$ ipython --no-banner

In [1]: import numpy as np

In [2]: import numpy.linalg as la

In [3]: np.set_printoptions(suppress=True, linewidth=100)

In [4]: X = np.load("data.npy")

In [5]: X
Out[5]: 
array([[1. , 0.2, 0. , 0. , 0. , 0. , 0. , 0. ],
       [0.2, 1. , 0.2, 0. , 0. , 0. , 0. , 0. ],
       [0. , 0.2, 1. , 0.2, 0. , 0. , 0. , 0. ],
       [0. , 0. , 0.2, 1. , 0.2, 0. , 0. , 0. ],
       [0. , 0. , 0. , 0.2, 1. , 0.2, 0. , 0. ],
       [0. , 0. , 0. , 0. , 0.2, 1. , 0.2, 0. ],
       [0. , 0. , 0. , 0. , 0. , 0.2, 1. , 0.2],
       [0. , 0. , 0. , 0. , 0. , 0. , 0.2, 1. ]])

In [6]: vec = np.ones(8)

In [7]: for _ in range(6):
   ...:     vec = X @ vec
   ...:     vec /= la.norm(vec)
   ...:     print(round(vec @ X @ vec, 1))
   ...: 
1.4
1.4
1.4
1.4
1.4
1.4

In [8]: vec.round(1)
Out[8]: array([0.2, 0.4, 0.4, 0.4, 0.4, 0.4, 0.4, 0.2])

In [9]: rng = np.random.default_rng(2898)

In [10]: lab = rng.permutation(8)

In [11]: lab
Out[11]: array([1, 5, 7, 0, 2, 4, 3, 6])

In [12]: other = X[lab][:, lab]

In [13]: np.allclose(other, X)
Out[13]: False

In [14]: np.trace(other)
Out[14]: np.float64(8.0)

In [15]: np.round(np.sort(np.abs(la.eigvals(other))), 1)
Out[15]: array([0.6, 0.7, 0.8, 0.9, 1.1, 1.2, 1.3, 1.4])

In [16]: round(float(la.det(other)), 1), np.round(la.det(X[lab]), 1)
Out[16]: (0.7, np.float64(-0.7))

In [17]: other = X + rng.integers(-2, 3, (8, 5)) @ rng.integers(-2, 3, (5, 8))

In [18]: other
Out[18]: 
array([[-3. ,  5.2, 11. , -6. ,  4. ,  1. ,  3. , -2. ],
       [-3.8,  2. ,  2.2, -5. ,  6. , -3. ,  2. , -2. ],
       [ 0. ,  4.2,  5. , -0.8,  1. , -2. ,  0. ,  0. ],
       [ 0. ,  2. ,  2.2, -1. , -1.8, -2. ,  2. , -8. ],
       [-4. , -1. ,  1. , -2.8,  5. ,  1.2,  1. ,  1. ],
       [ 3. ,  2. ,  4. ,  2. , -0.8,  3. , -0.8,  5. ],
       [ 2. , -4. , -3. , -3. ,  5. , -3.8,  4. , -2.8],
       [-8. ,  3. ,  2. , -7. ,  7. , -5. ,  2.2, -4. ]])

In [19]: np.round(la.svd(other - X, compute_uv=False), 1) + 0
Out[19]: array([23.2, 14.1,  9.6,  6.2,  4.7,  0. ,  0. ,  0. ])

In [20]: la.matrix_rank(other - X, tol=1e-8)
Out[20]: np.int64(5)
